% ipython --no-banner

In [1]: import numpy as np

In [2]: np.set_printoptions(suppress=True, linewidth=200)

In [3]: def rd(a):
   ...:     return np.round(a, 2) + 0
   ...: 

In [4]: rng = np.random.default_rng(151448)

In [5]: F = np.eye(3, dtype=int)[rng.permutation(3)]

In [6]: F
Out[6]: 
array([[1, 0, 0],
       [0, 0, 1],
       [0, 1, 0]])

In [7]: # symmetric

In [8]: F @ F
Out[8]: 
array([[1, 0, 0],
       [0, 1, 0],
       [0, 0, 1]])

In [9]: rd(np.abs(np.linalg.eigvals(F)).max())
Out[9]: np.float64(1.0)

In [10]: np.linalg.determinant(F)
---------------------------------------------------------------------------
AttributeError                            Traceback (most recent call last)
Cell In[10], line 1
----> 1 np.linalg.determinant(F)

AttributeError: module 'numpy.linalg' has no attribute 'determinant'

In [11]: (F + F.T) / 2
Out[11]: 
array([[1., 0., 0.],
       [0., 0., 1.],
       [0., 1., 0.]])

In [12]: feats = np.array([[0.0, 2.0, -2.0, -1.0, 3.0, -3.0],
    ...:     [2.0, 3.0, -4.0, -2.0, 6.0, -6.0],
    ...:     [-2.0, -4.0, 3.0, 2.0, -6.0, 6.0],
    ...:     [-1.0, -2.0, 2.0, 0.0, -3.0, 3.0],
    ...:     [3.0, 6.0, -6.0, -3.0, 8.0, -9.0],
    ...:     [-3.0, -6.0, 6.0, 3.0, -9.0, 8.0]])

In [13]: # symmetric, so the eigenvalues are real

In [14]: other = np.linalg.inv(feats)

In [15]: (np.abs(other) > 1e-9).astype(int)
Out[15]: 
array([[1, 1, 1, 1, 1, 1],
       [1, 1, 1, 1, 1, 1],
       [1, 1, 1, 1, 1, 1],
       [1, 1, 1, 1, 1, 1],
       [1, 1, 1, 1, 1, 1],
       [1, 1, 1, 1, 1, 1]])

In [16]: rd(np.linalg.det(feats) * np.linalg.det(other))
Out[16]: np.float64(1.0)

In [17]: rd(other)
Out[17]: 
array([[-0.96,  0.07, -0.07, -0.04,  0.11, -0.11],
       [ 0.07, -0.85, -0.15, -0.07,  0.22, -0.22],
       [-0.07, -0.15, -0.85,  0.07, -0.22,  0.22],
       [-0.04, -0.07,  0.07, -0.96, -0.11,  0.11],
       [ 0.11,  0.22, -0.22, -0.11, -0.67, -0.33],
       [-0.11, -0.22,  0.22,  0.11, -0.33, -0.67]])

In [18]: rd(np.linalg.det(feats) * other)
Out[18]: 
array([[26., -2.,  2.,  1., -3.,  3.],
       [-2., 23.,  4.,  2., -6.,  6.],
       [ 2.,  4., 23., -2.,  6., -6.],
       [ 1.,  2., -2., 26.,  3., -3.],
       [-3., -6.,  6.,  3., 18.,  9.],
       [ 3.,  6., -6., -3.,  9., 18.]])

In [19]: rd(np.linalg.inv(other))
Out[19]: 
array([[ 0.,  2., -2., -1.,  3., -3.],
       [ 2.,  3., -4., -2.,  6., -6.],
       [-2., -4.,  3.,  2., -6.,  6.],
       [-1., -2.,  2.,  0., -3.,  3.],
       [ 3.,  6., -6., -3.,  8., -9.],
       [-3., -6.,  6.,  3., -9.,  8.]])
